% ipython --no-banner

In [1]: import numpy as np

In [2]: np.set_printoptions(precision=2, suppress=True, linewidth=100, floatmode="fixed")

In [3]: def tidy(a):
   ...:     return np.round(a, 2) + 0
   ...: 

In [4]: feats = np.load("arr.npy")

In [5]: feats
Out[5]: 
array([[5, 0, 0, 4, 0],
       [5, 5, 4, 5, 4],
       [3, 3, 3, 5, 2],
       [3, 0, 2, 3, 5],
       [4, 0, 0, 5, 4]])

In [6]: t3 = np.stack([feats, 4 * feats, feats[::-1]])

In [7]: t3.shape
Out[7]: (3, 5, 5)

In [8]: np.einsum("bij,cij->bc", t3, t3)
Out[8]: 
array([[ 308, 1232,  252],
       [1232, 4928, 1008],
       [ 252, 1008,  308]])

In [9]: t3.sum(axis=0)
Out[9]: 
array([[29,  0,  0, 25,  4],
       [28, 25, 22, 28, 25],
       [18, 18, 18, 30, 12],
       [20,  5, 14, 20, 29],
       [25,  0,  0, 29, 20]])

In [10]: np.linalg.matrix_rank(t3)
Out[10]: array([5, 5, 5])

In [11]: tidy(np.linalg.norm(t3, axis=(1, 2)))
Out[11]: array([17.55, 70.20, 17.55])

In [12]: rng = np.random.default_rng(360)

In [13]: labels = rng.permutation(5)

In [14]: labels
Out[14]: array([2, 4, 3, 1, 0])

In [15]: B = feats[labels][:, labels]

In [16]: tidy(np.linalg.det(B)), tidy(np.linalg.det(feats[labels]))
Out[16]: (np.float64(-535.0), np.float64(-535.0))

In [17]: x = np.array([-9, -4, 5, -8, 5])

In [18]: rhs = feats @ x

In [19]: beta, lr = np.zeros(5), 1 / np.linalg.norm(feats, 2) ** 2

In [20]: for i in range(10):
    ...:     beta -= lr * feats.T @ (feats @ beta - rhs)
    ...:     if i % 2 == 0: print(i, round(np.linalg.norm(feats @ beta - rhs), 2))
    ...: 
0 46.38
2 40.26
4 35.01
6 30.5
8 26.61

In [21]: tidy(np.linalg.cond(feats))
Out[21]: np.float64(15.19)

In [22]: B = np.array([[2, 0, -2], [-2, 2, 0]])

In [23]: cent = np.kron(B, feats)

In [24]: np.linalg.matrix_rank(cent)
Out[24]: np.int64(10)

In [25]: cent.shape
Out[25]: (10, 15)

In [26]: tidy(np.linalg.norm(cent, 2)), tidy(np.linalg.norm(B, 2) * np.linalg.norm(feats, 2))
Out[26]: (np.float64(56.16), np.float64(56.16))

In [27]: cent
Out[27]: 
array([[ 10,   0,   0,   8,   0,   0,   0,   0,   0,   0, -10,   0,   0,  -8,   0],
       [ 10,  10,   8,  10,   8,   0,   0,   0,   0,   0, -10, -10,  -8, -10,  -8],
       [  6,   6,   6,  10,   4,   0,   0,   0,   0,   0,  -6,  -6,  -6, -10,  -4],
       [  6,   0,   4,   6,  10,   0,   0,   0,   0,   0,  -6,   0,  -4,  -6, -10],
       [  8,   0,   0,  10,   8,   0,   0,   0,   0,   0,  -8,   0,   0, -10,  -8],
       [-10,   0,   0,  -8,   0,  10,   0,   0,   8,   0,   0,   0,   0,   0,   0],
       [-10, -10,  -8, -10,  -8,  10,  10,   8,  10,   8,   0,   0,   0,   0,   0],
       [ -6,  -6,  -6, -10,  -4,   6,   6,   6,  10,   4,   0,   0,   0,   0,   0],
       [ -6,   0,  -4,  -6, -10,   6,   0,   4,   6,  10,   0,   0,   0,   0,   0],
       [ -8,   0,   0, -10,  -8,   8,   0,   0,  10,   8,   0,   0,   0,   0,   0]])
